>>> import numpy as np
>>> np.set_printoptions(suppress=True, linewidth=120)
>>> Y = np.array([[2, 2, -2, -2, 1, -2, -1, 0, -2],
...     [-1, -2, 1, 1, 1, -2, 0, 1, -1],
...     [-1, -2, -2, 0, -1, -2, 2, 1, 1],
...     [0, -2, -1, -1, 2, 2, -1, -2, -2],
...     [2, -1, 2, 1, 2, 1, -1, -2, 1],
...     [2, 1, 1, 1, 1, -2, -1, 2, -2],
...     [-1, 2, 1, 2, 1, 0, -2, 0, 2],
...     [-1, 0, 1, 1, -1, 0, 2, 2, 0],
...     [-1, -1, -1, -1, -1, 2, 1, -2, -2]])
>>> Y[-1] = Y[0]
>>> data = Y + 0.05 * np.eye(9)
>>> data
array([[ 2.05,  2.  , -2.  , -2.  ,  1.  , -2.  , -1.  ,  0.  , -2.  ],
       [-1.  , -1.95,  1.  ,  1.  ,  1.  , -2.  ,  0.  ,  1.  , -1.  ],
       [-1.  , -2.  , -1.95,  0.  , -1.  , -2.  ,  2.  ,  1.  ,  1.  ],
       [ 0.  , -2.  , -1.  , -0.95,  2.  ,  2.  , -1.  , -2.  , -2.  ],
       [ 2.  , -1.  ,  2.  ,  1.  ,  2.05,  1.  , -1.  , -2.  ,  1.  ],
       [ 2.  ,  1.  ,  1.  ,  1.  ,  1.  , -1.95, -1.  ,  2.  , -2.  ],
       [-1.  ,  2.  ,  1.  ,  2.  ,  1.  ,  0.  , -1.95,  0.  ,  2.  ],
       [-1.  ,  0.  ,  1.  ,  1.  , -1.  ,  0.  ,  2.  ,  2.05,  0.  ],
       [ 2.  ,  2.  , -2.  , -2.  ,  1.  , -2.  , -1.  ,  0.  , -1.95]])
>>> rng = np.random.default_rng(0)
>>> lab = rng.permutation(9)
>>> Y = data[:, lab] * rng.choice([-1, 1], 9)
>>> Y
array([[ 1.  , -2.  , -2.  , -1.  , -2.  , -2.  ,  0.  ,  2.05, -2.  ],
       [ 1.  , -2.  ,  1.  ,  0.  ,  1.  , -1.  ,  1.  , -1.  ,  1.95],
       [-1.  , -2.  , -1.95,  2.  ,  0.  ,  1.  ,  1.  , -1.  ,  2.  ],
       [ 2.  ,  2.  , -1.  , -1.  , -0.95, -2.  , -2.  ,  0.  ,  2.  ],
       [ 2.05,  1.  ,  2.  , -1.  ,  1.  ,  1.  , -2.  ,  2.  ,  1.  ],
       [ 1.  , -1.95,  1.  , -1.  ,  1.  , -2.  ,  2.  ,  2.  , -1.  ],
       [ 1.  ,  0.  ,  1.  , -1.95,  2.  ,  2.  ,  0.  , -1.  , -2.  ],
       [-1.  ,  0.  ,  1.  ,  2.  ,  1.  ,  0.  ,  2.05, -1.  , -0.  ],
       [ 1.  , -2.  , -2.  , -1.  , -2.  , -1.95,  0.  ,  2.  , -2.  ]])
>>> U, _, VT = np.linalg.svd(data.T @ Y)
>>> np.round(np.linalg.lstsq(data, Y)[0], 2) + 0
array([[ 0.,  0.,  0.,  0.,  0.,  0.,  0.,  1.,  0.],
       [ 0.,  0.,  0.,  0.,  0.,  0.,  0.,  0., -1.],
       [ 0.,  0.,  1.,  0.,  0.,  0.,  0.,  0.,  0.],
       [ 0.,  0.,  0.,  0.,  1.,  0.,  0.,  0.,  0.],
       [ 1.,  0.,  0.,  0.,  0.,  0.,  0.,  0.,  0.],
       [ 0.,  1.,  0.,  0.,  0.,  0.,  0.,  0.,  0.],
       [ 0.,  0.,  0.,  1.,  0.,  0.,  0.,  0.,  0.],
       [ 0.,  0.,  0.,  0.,  0.,  0.,  1.,  0.,  0.],
       [ 0.,  0.,  0.,  0.,  0.,  1.,  0.,  0.,  0.]])
>>> U, sigma, VT = np.linalg.svd(data)
>>> np.argmax(sigma[:-1] / (sigma[1:] + 1e-6)) + 1
np.int64(8)
>>> sigma.round(2)
array([8.04, 6.67, 5.7 , 4.61, 3.08, 2.67, 1.07, 0.84, 0.01])
>>> Y = U[:, :8] @ np.diag(sigma[:8]) @ VT[:8]
>>> round(float(np.abs(data - Y).max()), 2)
0.0
>>> Y.round(2) + 0
array([[ 2.05,  2.  , -2.  , -2.  ,  1.  , -2.  , -1.  ,  0.  , -2.  ],
       [-1.  , -1.95,  1.  ,  1.  ,  1.  , -2.  ,  0.  ,  1.  , -1.  ],
       [-1.  , -2.  , -1.95,  0.  , -1.  , -2.  ,  2.  ,  1.  ,  1.  ],
       [ 0.  , -2.  , -1.  , -0.95,  2.  ,  2.  , -1.  , -2.  , -2.  ],
       [ 2.  , -1.  ,  2.  ,  1.  ,  2.05,  1.  , -1.  , -2.  ,  1.  ],
       [ 2.  ,  1.  ,  1.  ,  1.  ,  1.  , -1.95, -1.  ,  2.  , -2.  ],
       [-1.  ,  2.  ,  1.  ,  2.  ,  1.  ,  0.  , -1.95,  0.  ,  2.  ],
       [-1.  ,  0.  ,  1.  ,  1.  , -1.  ,  0.  ,  2.  ,  2.05,  0.  ],
       [ 2.  ,  2.  , -2.  , -2.  ,  1.  , -2.  , -1.  ,  0.  , -1.95]])
>>> np.argsort(-np.linalg.norm(Y, axis=0).round(6), kind="stable")[:3]
array([1, 5, 8])
>>> np.linalg.cond(Y) > 100
np.True_
>>> np.round(np.linalg.norm(Y, 2) / np.linalg.norm(Y), 2)
np.float64(0.6)
>>> vec = np.array([2, 0, 1, 1, 2, 1, 1, 0, 1])
>>> a = np.maximum(data @ vec, 0)
>>> np.round(np.maximum(data @ vec, 0) - np.maximum(-data @ vec, 0), 2)
array([-2.9 , -1.  , -4.95,  1.05, 12.1 ,  3.05,  3.05,  0.  , -2.95])
>>> a
array([ 0.  ,  0.  ,  0.  ,  1.05, 12.1 ,  3.05,  3.05,  0.  ,  0.  ])
>>> np.flatnonzero(a > 1e-9)
array([3, 4, 5, 6])
